$ python -q
>>> import numpy as np
>>> np.set_printoptions(precision=1, suppress=True, linewidth=160, floatmode="fixed")
>>> feats = np.array([[1.0, 0.5, 0.2, 0.1, 0.1],
...     [0.5, 1.0, 0.5, 0.2, 0.1],
...     [0.2, 0.5, 1.0, 0.5, 0.2],
...     [0.1, 0.2, 0.5, 1.0, 0.5],
...     [0.1, 0.1, 0.2, 0.5, 1.0]])
>>> print(feats)
[[1.0 0.5 0.2 0.1 0.1]
 [0.5 1.0 0.5 0.2 0.1]
 [0.2 0.5 1.0 0.5 0.2]
 [0.1 0.2 0.5 1.0 0.5]
 [0.1 0.1 0.2 0.5 1.0]]
>>> # symmetric
>>> vec = np.array([1, 2, 0, 2, 1])
>>> h = np.maximum(feats @ vec, 0)
>>> print(np.maximum(feats @ vec, 0) - np.maximum(-feats @ vec, 0))
[2.3 3.0 2.4 3.0 2.3]
>>> print(feats.T @ h)
[4.8 6.2 6.3 6.2 4.8]
>>> print(np.flatnonzero(h > 1e-9))
[0 1 2 3 4]
>>> print(np.tanh(feats @ vec))
[1.0 1.0 1.0 1.0 1.0]
>>> th = np.radians(90)
>>> Rm = np.eye(5)
>>> Rm[4, 4] = Rm[2, 2] = np.cos(th)
>>> Rm[4, 2], Rm[2, 4] = -np.sin(th), np.sin(th)
>>> print(Rm.round(1) + 0)
[[ 1.0  0.0  0.0  0.0  0.0]
 [ 0.0  1.0  0.0  0.0  0.0]
 [ 0.0  0.0  0.0  0.0  1.0]
 [ 0.0  0.0  0.0  1.0  0.0]
 [ 0.0  0.0 -1.0  0.0  0.0]]
>>> A2 = feats @ Rm.T
>>> print(np.linalg.svd(feats, compute_uv=False), np.linalg.svd(A2, compute_uv=False))
[2.2 1.3 0.8 0.4 0.3] [2.2 1.3 0.8 0.4 0.3]
>>> w, vecs = np.linalg.eigh(feats)
>>> vec = np.array([-1, 1, -3, -3, 1])
>>> print(np.round(vec @ feats @ vec, 1))
22.4
>>> print(np.round(vecs * np.sqrt(w) @ vecs.T, 1) + 0)
[[1.0 0.3 0.1 0.0 0.0]
 [0.3 0.9 0.2 0.1 0.0]
 [0.1 0.2 0.9 0.2 0.1]
 [0.0 0.1 0.2 0.9 0.3]
 [0.0 0.0 0.1 0.3 1.0]]
>>> print(np.linalg.eigvalsh(feats[1:, 1:]))
[0.3 0.6 1.1 2.0]
>>> print(round(float(np.abs(feats).sum(axis=1).max()), 1), round(float(np.abs(w).max()), 1))
2.4 2.2
>>> print(vecs * np.maximum(w, 0) @ vecs.T)
[[1.0 0.5 0.2 0.1 0.1]
 [0.5 1.0 0.5 0.2 0.1]
 [0.2 0.5 1.0 0.5 0.2]
 [0.1 0.2 0.5 1.0 0.5]
 [0.1 0.1 0.2 0.5 1.0]]
>>> X = np.loadtxt("test7.csv", delimiter=",")
>>> print(X.round(1) + 0)
[[ 1.8 -0.9  0.0  0.2]
 [-0.9  2.3  0.0  0.2]
 [ 0.0  0.0  3.0  0.0]
 [ 0.2  0.2  0.0  3.0]]
>>> # symmetric, so the eigenvalues are real
>>> w, vecs = np.linalg.eigh(X)
>>> vec = np.array([2, 2, 0, 1])
>>> print(round(np.abs(X).sum(axis=1).max(), 1), round(float(np.abs(w).max()), 1))
3.5 3.0
>>> print(np.round(vecs * np.abs(w) @ vecs.T, 1) + 0)
[[ 1.8 -0.9  0.0  0.2]
 [-0.9  2.3  0.0  0.2]
 [ 0.0  0.0  3.0  0.0]
 [ 0.2  0.2  0.0  3.0]]
>>> print(round(float(vec @ X @ vec), 1))
13.3
>>> print(round(vec @ X @ vec / (vec @ vec), 1), round(float(w[0]), 1), round(float(w[-1]), 1))
1.5 1.0 3.0
>>> vec = np.ones(4)
>>> for _ in range(6):
...     vec = X @ vec
...     vec /= np.linalg.norm(vec)
...     print(round(vec @ X @ vec, 1))
... 
2.9
3.0
3.0
3.0
3.0
3.0
>>> print(vec.round(1) + 0)
[0.0 0.2 0.6 0.7]
>>> print(np.allclose(X, X.T))
True
>>> print(np.round((X + X.T) / 2, 1) + 0)
[[ 1.8 -0.9  0.0  0.2]
 [-0.9  2.3  0.0  0.2]
 [ 0.0  0.0  3.0  0.0]
 [ 0.2  0.2  0.0  3.0]]
>>> print(np.round(np.linalg.matrix_power(X, 2), 1) + 0)
[[ 4.0 -3.8  0.2  1.0]
 [-3.8  6.2  0.1  0.7]
 [ 0.2  0.1  9.0  0.0]
 [ 1.0  0.7  0.0  8.8]]
>>> print(np.allclose(X @ X.T, X.T @ X))
True
>>> A2 = np.linalg.inv(X)
>>> print(np.allclose(A2, X.T))
False
>>> print(np.round(X @ A2, 1) + 0)
[[1.0 0.0 0.0 0.0]
 [0.0 1.0 0.0 0.0]
 [0.0 0.0 1.0 0.0]
 [0.0 0.0 0.0 1.0]]
>>> vec = np.array([-2, 8, 4, -4])
>>> h = np.maximum(X @ vec, 0)
>>> print(np.round(X * (h > 1e-9)[:, None], 1) + 0)
[[ 0.0  0.0  0.0  0.0]
 [-0.9  2.3  0.0  0.2]
 [ 0.0  0.0  3.0  0.0]
 [ 0.0  0.0  0.0  0.0]]
>>> print(np.tanh(X @ vec))
[-1.0  1.0  1.0 -1.0]
>>> print(np.maximum(X @ vec, 0) - np.maximum(-X @ vec, 0))
[-11.8  19.6  12.2 -10.9]
>>> K = np.loadtxt("block7.csv", delimiter=",")
>>> print(K)
[[1.0 2.0 4.0]
 [2.0 3.0 5.0]
 [2.0 3.0 5.0]
 [2.0 3.0 5.0]]
>>> # rows and columns are dependent
>>> print(np.allclose(K[:-1].T @ np.linalg.lstsq(K[:-1].T, K[-1])[0], K[-1]))
True
>>> print(np.linalg.lstsq(K[:-1].T, K[-1])[2])
2
>>> print(K @ np.linalg.pinv(K) @ K)
[[1.0 2.0 4.0]
 [2.0 3.0 5.0]
 [2.0 3.0 5.0]
 [2.0 3.0 5.0]]
>>> try:
...     np.linalg.inv(K)
... except np.linalg.LinAlgError as e:
...     print(repr(e))
... 
LinAlgError('Last 2 dimensions of the array must be square')
>>> mat = np.loadtxt("sample15.csv", delimiter=",")
>>> print(mat.round(1) + 0)
[[  4.5  -3.0  11.5  -3.0  -2.0 -15.0]
 [ -6.3  -3.8  11.9   6.3   0.4 -12.8]
 [-12.1  -3.2   8.4  11.0   2.0  -7.0]
 [ 14.3   0.5   1.6 -12.2  -3.4  -5.5]
 [ 14.6   1.8  -3.0 -12.8  -3.1   0.0]
 [ 11.6  -1.2   6.7  -9.4  -3.2 -11.0]
 [  1.3  -3.4  12.3  -0.2  -1.4 -15.2]
 [-14.6  -1.9   3.2  12.8   3.0  -0.2]
 [ -5.7   2.8 -11.0   4.0   2.2  14.7]
 [ 10.5  -1.6   7.9  -8.4  -3.0 -12.1]
 [ 14.3   0.4   1.8 -12.2  -3.4  -5.7]
 [  7.2   3.8 -11.6  -7.0  -0.6  12.2]
 [ -7.2  -3.8  11.6   7.1   0.6 -12.2]
 [  7.6   3.8 -11.5  -7.4  -0.7  11.9]
 [  8.7  -2.1   9.3  -6.8  -2.8 -13.4]
 [  5.3  -2.9  11.2  -3.7  -2.2 -14.8]
 [ -8.7   2.1  -9.3   6.8   2.8  13.4]
 [  0.7  -3.5  12.4   0.3  -1.2 -15.2]
 [-13.3   0.3  -4.1  11.1   3.4   8.3]
 [-11.9   1.0  -6.3   9.8   3.2  10.6]
 [ 12.6   3.0  -7.7 -11.4  -2.2   6.1]
 [-11.7   1.1  -6.5   9.6   3.2  10.8]
 [ -6.4   2.6 -10.7   4.7   2.4  14.5]]
>>> # rows and columns are dependent
>>> Uu, sigma, vt = np.linalg.svd(mat)
>>> print(np.argmax(sigma[:-1] / (sigma[1:] + 1e-6)) + 1)
2
>>> A2 = Uu[:, :2] @ np.diag(sigma[:2]) @ vt[:2]
>>> print(np.linalg.matrix_rank(mat, rtol=0.05))
2
>>> print(round(np.linalg.norm(mat - A2) / np.linalg.norm(mat), 1))
0.0
>>> print(round(np.linalg.norm(mat - A2, 2), 1), round(sigma[2], 1))
0.0 0.0
>>> r = np.linalg.matrix_rank(mat)
>>> print(r)
2
>>> N = np.linalg.svd(mat)[2][r:].T
>>> print([int(np.linalg.matrix_rank(mat[:i])) for i in range(1, len(mat) + 1)])
[1, 2, 2, 2, 2, 2, 2, 2, 2, 2, 2, 2, 2, 2, 2, 2, 2, 2, 2, 2, 2, 2, 2]
>>> print(np.round(N @ N.T, 1) + 0)
[[ 0.5 -0.1  0.1  0.5  0.1  0.1]
 [-0.1  1.0  0.1  0.1  0.0 -0.1]
 [ 0.1  0.1  0.6 -0.1  0.0  0.5]
 [ 0.5  0.1 -0.1  0.6 -0.1  0.0]
 [ 0.1  0.0  0.0 -0.1  1.0 -0.1]
 [ 0.1 -0.1  0.5  0.0 -0.1  0.4]]
>>> E = np.load("run17.npy")
>>> print(E)
[[ 24.4   9.4  14.7  14.1 -11.0   0.9]
 [ -9.6   7.2   4.7   6.9  11.9  17.7]
 [  2.2 -11.7 -12.4 -14.1 -10.3 -21.4]
 [ -9.0   0.9  -0.9  -0.5   7.0   7.7]
 [-18.0   2.1  -2.5   0.3  13.6  13.7]]
>>> th = np.radians(69)
>>> Rm = np.eye(6)
>>> Rm[1, 1] = Rm[3, 3] = np.cos(th)
>>> Rm[1, 3], Rm[3, 1] = -np.sin(th), np.sin(th)
>>> print(Rm)
[[ 1.0  0.0  0.0  0.0  0.0  0.0]
 [ 0.0  0.4  0.0 -0.9  0.0  0.0]
 [ 0.0  0.0  1.0  0.0  0.0  0.0]
 [ 0.0  0.9  0.0  0.4  0.0  0.0]
 [ 0.0  0.0  0.0  0.0  1.0  0.0]
 [ 0.0  0.0  0.0  0.0  0.0  1.0]]
>>> A2 = E @ Rm.T
>>> print(np.round(np.linalg.det(Rm), 1), round(float(np.trace(Rm)), 1))
1.0 4.7
>>> print(np.abs(A2 - E).max(axis=0))
[ 0.0 20.7  0.0  2.3  0.0  0.0]
>>> print(np.allclose(np.linalg.norm(E, axis=1), np.linalg.norm(A2, axis=1)))
True
>>> def softmax(z):
...     e = np.exp(z - z.max(axis=-1, keepdims=True))
...     return e / e.sum(axis=-1, keepdims=True)
... 
>>> print(softmax(Rm).sum(axis=1))
[1.0 1.0 1.0 1.0 1.0 1.0]
>>> att = Rm @ Rm.T / np.sqrt(6)
>>> print(softmax(att + np.triu(np.full(att.shape, -np.inf), 1)))
[[1.0 0.0 0.0 0.0 0.0 0.0]
 [0.4 0.6 0.0 0.0 0.0 0.0]
 [0.3 0.3 0.4 0.0 0.0 0.0]
 [0.2 0.2 0.2 0.3 0.0 0.0]
 [0.2 0.2 0.2 0.2 0.3 0.0]
 [0.2 0.2 0.2 0.2 0.2 0.2]]
>>> print(softmax(att)[1] @ Rm)
[ 0.2  0.2  0.2 -0.2  0.2  0.2]
>>> Uu, sigma, vt = np.linalg.svd(E, full_matrices=False)
>>> print(np.abs(Uu[:, 0]).round(6).argmax())
4
>>> print(np.abs(vt[0]))
[0.5 0.2 0.1 0.2 0.5 0.6]
>>> print((sigma > 1e-8).sum())
5
>>> print(np.round(Uu.T @ Uu, 1) + 0)
[[1.0 0.0 0.0 0.0 0.0]
 [0.0 1.0 0.0 0.0 0.0]
 [0.0 0.0 1.0 0.0 0.0]
 [0.0 0.0 0.0 1.0 0.0]
 [0.0 0.0 0.0 0.0 1.0]]
>>> print(sigma)
[47.4 40.0  1.0  0.9  0.4]
>>> vec = np.array([3, 0, 1, 0, 0, 0])
>>> print(E @ np.ones(6))
[ 52.5  38.8 -67.7   5.2   9.2]
>>> print(np.linalg.norm(E @ vec) <= np.linalg.norm(E, 2) * np.linalg.norm(vec) + 1e-9)
True
>>> print(np.sign((E @ vec).round(6)))
[ 1.0 -1.0 -1.0 -1.0 -1.0]
>>> arr = np.loadtxt("a.csv", delimiter=",")
>>> print(arr)
[[-2.1  0.8 -3.8 -0.5 -6.4  1.2]
 [ 4.2 -1.8  4.6  4.5  2.2 -0.1]
 [-3.3 -0.1 -3.8  0.5 -5.6  0.1]
 [ 1.9 -1.0  5.0  1.8  1.5 -1.3]
 [ 3.6 -1.0  4.9  3.0  2.0 -2.5]
 [ 4.5 -0.2  3.4  1.9  2.2 -0.2]
 [ 3.9 -0.7  4.5  3.6  0.5 -1.5]
 [ 3.6 -0.6  4.3  1.7  1.5 -1.9]
 [ 0.0  0.6 -4.0  1.8 -5.0  0.5]
 [ 5.0  0.0  6.2  2.5  1.1 -2.3]
 [ 3.8  0.1  6.7  3.0  4.3 -1.2]
 [ 5.1 -2.4  5.8  2.5  1.9 -1.3]]
>>> gram = np.cov(arr, rowvar=False)
>>> print(np.linalg.eigvalsh(gram)[::-1])
[38.1  1.3  0.8  0.7  0.4  0.2]
>>> print(np.polyfit(arr[:, 5], arr[:, 3], 1))
[-0.6  1.7]
>>> print(arr.std(axis=0))
[2.7 0.9 3.9 1.3 3.4 1.1]
>>> print(np.corrcoef(arr.T))
[[ 1.0 -0.6  0.9  0.8  0.9 -0.7]
 [-0.6  1.0 -0.6 -0.6 -0.6  0.4]
 [ 0.9 -0.6  1.0  0.7  1.0 -0.8]
 [ 0.8 -0.6  0.7  1.0  0.7 -0.5]
 [ 0.9 -0.6  1.0  0.7  1.0 -0.7]
 [-0.7  0.4 -0.8 -0.5 -0.7  1.0]]
>>> print(np.argwhere(np.triu(np.abs(np.corrcoef(arr.T)) > 0.8, 1)))
[[0 2]
 [0 4]
 [2 4]]
>>> print(gram.shape)
(6, 6)
>>> print(np.argsort(-arr.std(axis=0).round(6), kind="stable"))
[2 4 0 3 5 1]
